$ ipython --no-banner

In [1]: import numpy as np

In [2]: from numpy import linalg as LA

In [3]: np.set_printoptions(precision=4, suppress=True, linewidth=120, legacy="1.25")

In [4]: def rnd(a):
   ...:     return np.round(a, 4) + 0
   ...: 

In [5]: data = np.load("w.npy")

In [6]: data
Out[6]: 
array([[ 0, -3,  0,  0,  0,  0],
       [-2, -1,  0,  0,  0,  0],
       [-1,  0,  0,  0,  0,  0],
       [ 0,  0,  0, -3,  0,  0],
       [ 0,  0, -2, -1,  0,  0],
       [ 0,  0, -1,  0,  0,  0],
       [ 0,  0,  0,  0,  0, -3],
       [ 0,  0,  0,  0, -2, -1],
       [ 0,  0,  0,  0, -1,  0]])

In [7]: data - data[0]
Out[7]: 
array([[ 0,  0,  0,  0,  0,  0],
       [-2,  2,  0,  0,  0,  0],
       [-1,  3,  0,  0,  0,  0],
       [ 0,  3,  0, -3,  0,  0],
       [ 0,  3, -2, -1,  0,  0],
       [ 0,  3, -1,  0,  0,  0],
       [ 0,  3,  0,  0,  0, -3],
       [ 0,  3,  0,  0, -2, -1],
       [ 0,  3,  0,  0, -1,  0]])

In [8]: np.abs(data).max()
Out[8]: 3

In [9]: rnd(data.mean(axis=0))
Out[9]: array([-0.3333, -0.4444, -0.3333, -0.4444, -0.3333, -0.4444])

In [10]: A2 = data / np.sqrt((data ** 2).mean(axis=1, keepdims=True))

In [11]: rnd(data - data.mean(axis=1, keepdims=True))
Out[11]: 
array([[ 0.5   , -2.5   ,  0.5   ,  0.5   ,  0.5   ,  0.5   ],
       [-1.5   , -0.5   ,  0.5   ,  0.5   ,  0.5   ,  0.5   ],
       [-0.8333,  0.1667,  0.1667,  0.1667,  0.1667,  0.1667],
       [ 0.5   ,  0.5   ,  0.5   , -2.5   ,  0.5   ,  0.5   ],
       [ 0.5   ,  0.5   , -1.5   , -0.5   ,  0.5   ,  0.5   ],
       [ 0.1667,  0.1667, -0.8333,  0.1667,  0.1667,  0.1667],
       [ 0.5   ,  0.5   ,  0.5   ,  0.5   ,  0.5   , -2.5   ],
       [ 0.5   ,  0.5   ,  0.5   ,  0.5   , -1.5   , -0.5   ],
       [ 0.1667,  0.1667,  0.1667,  0.1667, -0.8333,  0.1667]])

In [12]: rnd(LA.norm(A2, axis=1))
Out[12]: array([2.4495, 2.4495, 2.4495, 2.4495, 2.4495, 2.4495, 2.4495, 2.4495, 2.4495])

In [13]: A2 = np.array([[3, 2], [0, -1], [1, -1], [3, 2], [1, 3], [2, 2]])

In [14]: np.vstack([data, A2.T]).shape
Out[14]: (11, 6)

In [15]: np.einsum("ij->j", data)
Out[15]: array([-3, -4, -3, -4, -3, -4])

In [16]: data @ A2
Out[16]: 
array([[ 0,  3],
       [-6, -3],
       [-3, -2],
       [-9, -6],
       [-5,  0],
       [-1,  1],
       [-6, -6],
       [-4, -8],
       [-1, -3]])

In [17]: np.einsum("ij,ij->i", data, data)
Out[17]: array([9, 5, 1, 9, 5, 1, 9, 5, 1])

In [18]: A = np.loadtxt("data.csv", delimiter=",")

In [19]: A
Out[19]: 
array([[0., 8., 4.],
       [8., 8., 3.],
       [4., 3., 4.]])

In [20]: evals, evecs = LA.eig(A)

In [21]: rnd(np.sort(LA.eigvals(LA.inv(A))))
Out[21]: array([-0.1868,  0.0669,  0.4168])

In [22]: rnd(np.sort(LA.eigvals(A @ A)))
Out[22]: array([  5.7553,  28.6463, 223.5985])

In [23]: rnd(evals)
Out[23]: array([14.9532, -5.3522,  2.399 ])

In [24]: A2 = LA.inv(A)

In [25]: rnd(A2)
Out[25]: 
array([[-0.1198,  0.1042,  0.0417],
       [ 0.1042,  0.0833, -0.1667],
       [ 0.0417, -0.1667,  0.3333]])

In [26]: rnd(A @ A2)
Out[26]: 
array([[1., 0., 0.],
       [0., 1., 0.],
       [0., 0., 1.]])

In [27]: rnd(LA.cond(A))
Out[27]: 6.2331

In [28]: np.allclose(A2, A.T)
Out[28]: False

In [29]: evals, evecs = LA.eigh(A)

In [30]: rnd(evecs @ np.diag(evals) @ evecs.T)
Out[30]: 
array([[0., 8., 4.],
       [8., 8., 3.],
       [4., 3., 4.]])

In [31]: rnd(LA.svd(A, compute_uv=False))
Out[31]: array([14.9532,  5.3522,  2.399 ])

In [32]: rnd(evals.sum()), np.trace(A)
Out[32]: (12.0, 12.0)

In [33]: rnd(evecs.T @ A @ evecs)
Out[33]: 
array([[-5.3522,  0.    ,  0.    ],
       [ 0.    ,  2.399 ,  0.    ],
       [ 0.    ,  0.    , 14.9532]])

In [34]: rnd(np.abs(evecs[:, -1]))
Out[34]: array([0.5133, 0.7614, 0.396 ])

In [35]: vec = np.array([2, 2, -1])

In [36]: LA.norm(A @ vec) <= LA.norm(A, 2) * LA.norm(vec) + 1e-9
Out[36]: True

In [37]: A * vec
Out[37]: 
array([[ 0., 16., -4.],
       [16., 16., -3.],
       [ 8.,  6., -4.]])

In [38]: np.sign((A @ vec).round(6))
Out[38]: array([1., 1., 1.])

In [39]: A @ np.eye(3)[2]
Out[39]: array([4., 3., 4.])

In [40]: (A * vec).sum(axis=1)
Out[40]: array([12., 29., 10.])
